$ python -q
>>> import numpy as np
>>> np.set_printoptions(precision=2, suppress=True, linewidth=200)
>>> F = np.load("dump.npy")
>>> F
array([[-12.21,  -3.89,   3.31,  -5.5 ],
       [ -7.77,  -5.09,  10.11,  -3.67],
       [-13.59,  -3.37,  12.58, -10.8 ],
       [ -5.21,  -2.22,   2.62,  -2.19],
       [-14.82,  -8.66,   7.3 ,  -3.38],
       [-17.81,  -4.1 ,   7.91, -11.14],
       [-20.19, -11.  ,  -5.39,   0.49],
       [-13.62,  -1.6 ,   6.42, -10.38],
       [-23.8 ,  -8.  ,   3.98,  -9.31],
       [-21.01,  -5.1 ,   2.13,  -9.91],
       [-14.98,  -6.77,   5.21,  -4.9 ],
       [-16.41, -10.24,  -2.21,   0.97]])
>>> U, sv, Vt = np.linalg.svd(F)
>>> np.argmax(sv[:-1] / (sv[1:] + 1e-6)) + 1
np.int64(3)
>>> out = U[:, :3] @ np.diag(sv[:3]) @ Vt[:3]
>>> print(round(float(np.linalg.norm(F - out, 2)), 2), round(float(sv[3]), 2))
0.06 0.06
>>> np.linalg.matrix_rank(out)
np.int64(3)
>>> dist = np.linalg.norm(F[:, None] - F[None], axis=-1)
>>> np.flatnonzero(dist[1] < dist.mean() / 2)
array([1])
>>> dist[1]
array([ 8.41,  0.  ,  9.68,  8.55,  8.39, 12.74, 21.14, 10.25, 18.3 , 16.67,  8.96, 16.57])
>>> (dist + 1e9 * np.eye(12)).round(6).argmin(axis=1)
array([10,  4,  5,  0, 10,  7, 11,  5,  9,  8,  4,  6])
>>> dist.shape
(12, 12)
>>> dist[:5, :5]
array([[ 0.  ,  8.41, 10.78,  7.95,  7.07],
       [ 8.41,  0.  ,  9.68,  8.55,  8.39],
       [10.78,  9.68,  0.  , 15.65, 10.6 ],
       [ 7.95,  8.55, 15.65,  0.  , 12.54],
       [ 7.07,  8.39, 10.6 , 12.54,  0.  ]])
>>> cov = np.cov(F, rowvar=False)
>>> cov
array([[ 28.19,   8.89,   9.4 ,   6.1 ],
       [  8.89,   9.51,   9.13,  -8.29],
       [  9.4 ,   9.13,  24.92, -13.75],
       [  6.1 ,  -8.29, -13.75,  19.4 ]])
>>> np.corrcoef(F.T)
array([[ 1.  ,  0.54,  0.35,  0.26],
       [ 0.54,  1.  ,  0.59, -0.61],
       [ 0.35,  0.59,  1.  , -0.63],
       [ 0.26, -0.61, -0.63,  1.  ]])
>>> print(np.argsort(-F.std(axis=0).round(6), kind="stable"))
[0 2 3 1]
>>> np.round(np.corrcoef(F[:, 3], F[:, 2])[0, 1], 2)
np.float64(-0.63)
>>> np.polyfit(F[:, 3], F[:, 2], 1)
array([-0.71,  0.38])
>>> F.std(axis=0)
array([5.08, 2.95, 4.78, 4.22])
>>> np.linalg.norm(F, axis=0)
array([55.25, 22.66, 22.73, 24.87])
>>> round(float(np.linalg.norm(F, 2)), 2)
64.13
>>> round(float(F[9] @ F[3]), 2)
148.07
>>> round(np.linalg.norm(F, 1), 2), round(float(np.linalg.norm(F, np.inf)), 2)
(np.float64(181.42), 45.09)
>>> np.linalg.norm(F, axis=1)
array([14.33, 14.21, 21.7 ,  6.61, 18.96, 22.82, 23.62, 18.36, 27.07, 23.88, 17.93, 19.49])
>>> round(np.linalg.norm(F) ** 2 / np.linalg.norm(F, 2) ** 2, 2)
np.float64(1.14)
>>> U, sv = np.linalg.svd(F)
Traceback (most recent call last):
  File "<python-input-28>", line 1, in <module>
    U, sv = np.linalg.svd(F)
    ^^^^^
ValueError: too many values to unpack (expected 2)
>>> U, sv, Vt = np.linalg.svd(F, full_matrices=False)
>>> U.shape, sv.shape, Vt.shape
((12, 4), (4,), (4, 4))
>>> np.cumsum(sv ** 2) / np.sum(sv ** 2)
array([0.87, 0.98, 1.  , 1.  ])
>>> (sv > 1e-8).sum()
np.int64(4)
>>> np.round(Vt @ Vt.T, 2) + 0
array([[1., 0., 0., 0.],
       [0., 1., 0., 0.],
       [0., 0., 1., 0.],
       [0., 0., 0., 1.]])
>>> sv
array([64.13, 21.91, 10.4 ,  0.06])
>>> feats = np.loadtxt("sample5.csv", delimiter=",")
>>> feats
array([[-2.03,  3.03,  1.04, -1.95, -0.99, -4.02,  2.07,  2.02, -3.  ,  1.01, -2.01,  5.01,  3.02,  5.05],
       [-2.03,  3.01,  0.84, -1.95, -1.06, -3.95,  2.03,  2.03, -3.04,  1.05, -2.09,  4.96,  2.91,  5.  ],
       [-2.  ,  2.92,  0.97, -1.98, -0.93, -4.03,  2.  ,  2.09, -3.06,  1.02, -2.03,  5.06,  2.92,  4.95],
       [-2.07,  2.92,  0.98, -2.11, -0.93, -4.03,  2.  ,  1.98, -3.06,  1.01, -1.96,  4.98,  2.97,  4.93],
       [-2.06,  2.94,  1.05, -1.98, -1.02, -3.99,  1.98,  1.97, -3.06,  1.05, -1.94,  4.98,  3.03,  5.03],
       [-3.  ,  1.07, -2.96, -4.96,  4.06,  0.  ,  1.07,  4.02,  0.01,  3.98,  1.98,  0.94, -0.01,  4.02],
       [-3.  ,  1.04, -2.97, -4.99,  4.06, -0.05,  1.06,  4.1 , -0.02,  4.  ,  2.  ,  0.92,  0.02,  3.94],
       [-3.  ,  1.01, -3.09, -5.08,  4.07, -0.02,  0.93,  4.06, -0.05,  3.9 ,  1.98,  1.01, -0.06,  4.13],
       [-3.03,  1.  , -2.95, -5.02,  3.95, -0.03,  0.97,  3.98,  0.01,  4.05,  2.04,  1.  ,  0.09,  3.92],
       [-2.94,  1.07, -2.97, -5.09,  4.  , -0.05,  0.99,  3.98,  0.1 ,  4.07,  1.98,  1.01, -0.02,  3.94],
       [-2.96, -0.96, -1.03,  0.97, -4.  , -3.03, -3.06,  0.07,  4.99,  1.99,  2.99, -1.91, -0.97, -0.96],
       [-3.  , -1.  , -0.97,  1.  , -4.01, -3.02, -2.92, -0.02,  5.02,  2.04,  3.01, -1.96, -0.93, -1.07],
       [-2.99, -1.01, -0.99,  1.05, -4.  , -3.02, -2.92,  0.01,  5.05,  1.97,  3.08, -1.95, -1.  , -1.  ],
       [-3.04, -0.98, -1.04,  0.97, -3.98, -2.96, -3.  , -0.01,  5.01,  2.08,  3.01, -1.98, -1.04, -1.05],
       [-2.96, -1.05, -1.08,  0.97, -4.02, -3.  , -3.02,  0.06,  5.05,  1.94,  3.03, -2.07, -0.99, -1.01]])
>>> np.unravel_index(np.abs(feats).argmax(), feats.shape)
(np.int64(9), np.int64(3))
>>> np.linalg.svd(feats, compute_uv=False)
array([29.11, 21.52, 17.15,  0.32,  0.25,  0.23,  0.18,  0.16,  0.13,  0.13,  0.09,  0.05,  0.04,  0.01])
>>> np.linalg.rank(feats)
Traceback (most recent call last):
  File "<python-input-39>", line 1, in <module>
    np.linalg.rank(feats)
    ^^^^^^^^^^^^^^
AttributeError: module 'numpy.linalg' has no attribute 'rank'
>>> feats.sum(axis=0)
array([-40.11,  15.01, -15.17, -30.15,  -4.8 , -35.2 ,   0.18,  30.34,   9.95,  35.16,  15.07,  20.  ,   9.94,  39.82])
>>> np.linalg.matrix_rank(feats)
np.int64(14)
